>>> import numpy as np
>>> import numpy.linalg as la
>>> np.set_printoptions(suppress=True, linewidth=160)
>>> X = np.load("dump.npy")
>>> print(X)
[[-4.9 -1.   5. ]
 [-4.   9.1 -5. ]
 [-5.  -1.   5.1]]
>>> left, sig, Vh = la.svd(X)
>>> np.argmax(sig[:-1] / (sig[1:] + 1e-6)) + 1
np.int64(2)
>>> out = left[:, :2] @ np.diag(sig[:2]) @ Vh[:2]
>>> round(float(la.norm(X - out) / la.norm(X)), 2)
0.0
>>> round(float(np.abs(X - out).max()), 2)
0.0
>>> left, sig = la.svd(X)
Traceback (most recent call last):
  File "<python-input-10>", line 1, in <module>
    left, sig = la.svd(X)
    ^^^^^^^^^
ValueError: too many values to unpack (expected 2)
>>> left, sig, Vh = la.svd(X, full_matrices=False)
>>> np.round(left.T @ X @ Vh.T, 2) + 0
array([[11.67,  0.  ,  0.  ],
       [ 0.  ,  9.47,  0.  ],
       [ 0.  ,  0.  ,  0.01]])
>>> round(np.sqrt((sig ** 2).sum()), 2), round(float(la.norm(X)), 2)
(np.float64(15.03), 15.03)
>>> left.shape, sig.shape, Vh.shape
((3, 3), (3,), (3, 3))
>>> out = np.array([[-2, -2], [-3, 1], [-1, 1]])
>>> print(np.einsum("ij->j", X))
[-13.9   7.1   5.1]
>>> np.round(np.einsum("ij,ij->i", X, X), 2)
array([ 50.01, 123.81,  52.01])
>>> np.round(X @ out, 2)
array([[  7.8,  13.8],
       [-14.3,  12.1],
       [  7.9,  14.1]])
>>> arr = np.array([[51.74, 16.93, 6.94],
...     [-0.5, -9.96, -0.02],
...     [-25.93, 22.46, 5.17],
...     [-28.06, 20.45, 2.76],
...     [-26.21, 19.27, 3.47],
...     [50.33, 19.18, 8.13],
...     [49.67, 16.0, 7.76],
...     [0.79, -13.08, 1.42],
...     [48.76, 17.13, 9.06],
...     [-27.5, 23.86, 2.72],
...     [1.63, -12.91, 0.4],
...     [-29.34, 22.03, 5.71]])
>>> hat = arr @ la.solve(arr.T @ arr, arr.T)
>>> np.round(la.eigvalsh(hat), 2) + 0
array([0., 0., 0., 0., 0., 0., 0., 0., 0., 1., 1., 1.])
>>> np.round(np.diag(hat), 2)
array([0.26, 0.13, 0.24, 0.17, 0.16, 0.26, 0.24, 0.43, 0.29, 0.23, 0.26, 0.33])
>>> la.matrix_rank(np.eye(12) - hat)
np.int64(9)
>>> print(np.allclose(hat @ hat, hat))
True
>>> print(np.round(hat @ arr[:, 2], 2))
[ 6.94 -0.02  5.17  2.76  3.47  8.13  7.76  1.42  9.06  2.72  0.4   5.71]
>>> x = np.array([-1, -2, 2])
>>> y = arr @ x
>>> np.round(la.pinv(arr) @ arr, 2) + 0
array([[1., 0., 0.],
       [0., 1., 0.],
       [0., 0., 1.]])
>>> np.round(la.lstsq(arr, y)[0], 2)
array([-1., -2.,  2.])
>>> rng = np.random.default_rng(4388)
>>> y = y + 0.3 * rng.normal(size=12)
>>> y.round(2)
array([-71.77,  20.52,  -9.06,  -7.84,  -4.99, -72.41, -66.66,  28.76, -64.82, -14.57,  25.35,  -3.1 ])
>>> c, *_ = la.lstsq(arr, y)
>>> c.round()
array([-1., -2.,  2.])
>>> np.round(la.norm(y - arr @ c), 2)
np.float64(0.99)
>>> [round(float(la.norm(la.solve(arr.T @ arr + lam * np.eye(3), arr.T @ y))), 2) for lam in (0, 1, 10, 100)]
[3.07, 3.02, 2.71, 1.87]
>>> c.round(2)
array([-1.01, -2.02,  2.07])
>>> Xs = arr - arr.mean(axis=0)
>>> left, sig, Vh = la.svd(Xs, full_matrices=False)
>>> (np.sign(left[:, 0]) == np.sign(left[0, 0])).astype(int)
array([1, 0, 0, 0, 0, 1, 1, 0, 1, 0, 0, 0])
>>> print(np.searchsorted(np.cumsum(sig ** 2) / (sig ** 2).sum(), 0.9) + 1)
2
>>> round(float(la.det(X[::-1])), 2)
0.81
>>> np.round(la.eigvals(X), 2)
array([-0.81,  0.1 , 10.01])
>>> J = np.loadtxt("x.csv", delimiter=",")
>>> print(J)
[[0. 5. 6. 0.]
 [0. 0. 2. 6.]
 [0. 0. 0. 4.]
 [0. 0. 0. 0.]]
>>> J @ J
array([[ 0.,  0., 10., 54.],
       [ 0.,  0.,  0.,  8.],
       [ 0.,  0.,  0.,  0.],
       [ 0.,  0.,  0.,  0.]])
>>> np.prod(np.diag(J)), round(float(la.det(J)), 2)
(np.float64(0.0), 0.0)
>>> la.matrix_rank(J - J[0, 0] * np.eye(4))
np.int64(3)
>>> np.round(np.sort(la.eigvals(J)), 2)
array([0., 0., 0., 0.])
>>> np.round(la.matrix_power(J - np.diag(np.diag(J)), 4), 2)
array([[0., 0., 0., 0.],
       [0., 0., 0., 0.],
       [0., 0., 0., 0.],
       [0., 0., 0., 0.]])
>>> out = np.array([[0, 2, 1, -2], [-2, -2, 0, 3], [-3, 1, -1, -1], [1, 1, 2, -3]])
>>> out[-1] = out[0]
>>> K = out + 0.3 * np.eye(4)
>>> K
array([[ 0.3,  2. ,  1. , -2. ],
       [-2. , -1.7,  0. ,  3. ],
       [-3. ,  1. , -0.7, -1. ],
       [ 0. ,  2. ,  1. , -1.7]])
>>> lab = rng.permutation(4)
>>> print(lab)
[2 3 1 0]
>>> out = J[lab][:, lab]
>>> print(np.allclose(out, J))
False
>>> np.round(la.det(out), 2), round(float(la.det(J[lab])), 2)
(np.float64(0.0), 0.0)
>>> print(np.trace(out))
0.0
>>> data = np.load("test6.npy")
>>> data.round(2)
array([[ 1.88, -0.12, -2.33],
       [-2.04, -2.01, -0.9 ],
       [ 0.22, -1.47, -2.61],
       [-2.5 , -1.64,  0.23],
       [-2.37, -0.6 ,  1.73],
       [ 0.87, -1.05, -2.67],
       [-2.47, -0.83,  1.49],
       [ 0.45,  1.79,  2.36],
       [ 1.03,  1.98,  2.01],
       [ 1.9 ,  2.04,  1.11],
       [ 2.17,  0.26, -2.05],
       [-2.02, -2.02, -0.93],
       [-1.37, -2.04, -1.71],
       [ 0.98, -0.97, -2.67],
       [-1.74,  0.28,  2.43],
       [ 1.81, -0.2 , -2.38],
       [ 2.55,  1.49, -0.52],
       [ 0.99,  1.97,  2.03],
       [-2.09, -1.99, -0.81],
       [ 2.57,  1.35, -0.77],
       [ 0.61, -1.23, -2.67],
       [-0.96, -1.96, -2.06],
       [-2.12, -1.98, -0.75],
       [ 1.53,  2.06,  1.56],
       [ 1.77, -0.24, -2.41],
       [ 2.05,  0.1 , -2.18],
       [ 0.45, -1.34, -2.65]])
>>> r = la.matrix_rank(data)
>>> r
np.int64(2)
>>> null = la.svd(data)[2][r:].T
>>> np.round(null[:, 0] / null[np.abs(null[:, 0]).round(6).argmax(), 0], 2)
array([-0.71,  1.  , -0.62])
>>> np.round(null @ null.T, 2)
array([[ 0.27, -0.38,  0.23],
       [-0.38,  0.53, -0.33],
       [ 0.23, -0.33,  0.21]])
>>> lab = data[:, 2] > np.median(data[:, 2])
>>> f = data[lab].mean(axis=0) - data[~lab].mean(axis=0)
>>> round((((data - data.mean(axis=0)) @ f > 0) == lab).mean(), 2)
np.float64(0.93)
>>> f.round(2)
array([-0.64,  1.47,  3.09])
>>> np.argsort(-np.abs(f).round(6), kind="stable")
array([2, 1, 0])
>>> print(np.round(la.norm(data, 1), 2), round(la.norm(data, np.inf), 2))
48.03 5.14
>>> round(float(la.norm(data, "nuc")), 2)
22.03
>>> round(float(la.norm(data[19] - data[16])), 2)
0.28
>>> np.round(la.norm(data, axis=0), 2)
array([ 9.14,  7.68, 10.03])
>>> np.round(data[19] @ data[16], 2)
np.float64(8.96)
>>> round(la.norm(data[19], 1), 2), np.round(la.norm(data[19], np.inf), 2)
(np.float64(4.68), np.float64(2.57))
>>> f = np.array([0, 5, 3]) + 0.5
>>> M = np.eye(3) - 2 * np.outer(f, f) / (f @ f)
>>> M.round(2)
array([[ 0.99, -0.13, -0.08],
       [-0.13, -0.42, -0.9 ],
       [-0.08, -0.9 ,  0.43]])
>>> evals, vecs = la.eigh(M)
>>> x = np.array([-1, 0, 2])
>>> np.round(vecs * np.abs(evals) @ vecs.T, 2) + 0
array([[1., 0., 0.],
       [0., 1., 0.],
       [0., 0., 1.]])
>>> round(float(x @ M @ x / (x @ x)), 2), round(float(evals[0]), 2), evals[-1]
(0.6, -1.0, np.float64(1.0))
>>> x = np.array([1, 2, 3])
>>> np.round(la.norm(x), 2), round(float(la.norm(M @ x)), 2)
(np.float64(3.74), 3.74)
>>> round(float(la.det(M)), 2)
-1.0
>>> [p for p in range(1, 25) if np.allclose(la.matrix_power(M, p), np.eye(3))]
[2, 4, 6, 8, 10, 12, 14, 16, 18, 20, 22, 24]
>>> x = np.array([3, 1, 3])
>>> y = M @ x
>>> y.round(2)
array([ 2.59, -3.5 ,  0.13])
>>> print(np.round(la.solve(M, y + M[:, 0]), 2))
[4. 1. 3.]
>>> print(np.round(la.solve(M, -3 * y), 2))
[-9. -3. -9.]
>>> round(float(la.det(2 * M)), 2), np.round(la.det(M), 2)
(-8.0, np.float64(-1.0))
>>> np.round(la.eigvals(M).sum().real, 2)
np.float64(1.0)
>>> np.einsum("ij,ji->", M, M)
np.float64(3.0)
>>> evals, vecs = la.eigh(M)
>>> np.unique(evals.round(6) + 0, return_counts=True)[1]
array([1, 2])
>>> m1 = np.load("mat.npy")
>>> m1
array([[1, 0, 0],
       [3, 1, 0],
       [9, 4, 1]])
>>> q, vecs = la.qr(m1[:, :2])[0], la.qr(m1[:, 2:])[0]
>>> sig = la.svd(q.T @ vecs, compute_uv=False)
>>> (sig > 0.9).sum()
np.int64(1)
>>> round(float(la.norm(q @ q.T - vecs @ vecs.T, 2)), 2)
1.0
>>> sig.round(2)
array([0.98])
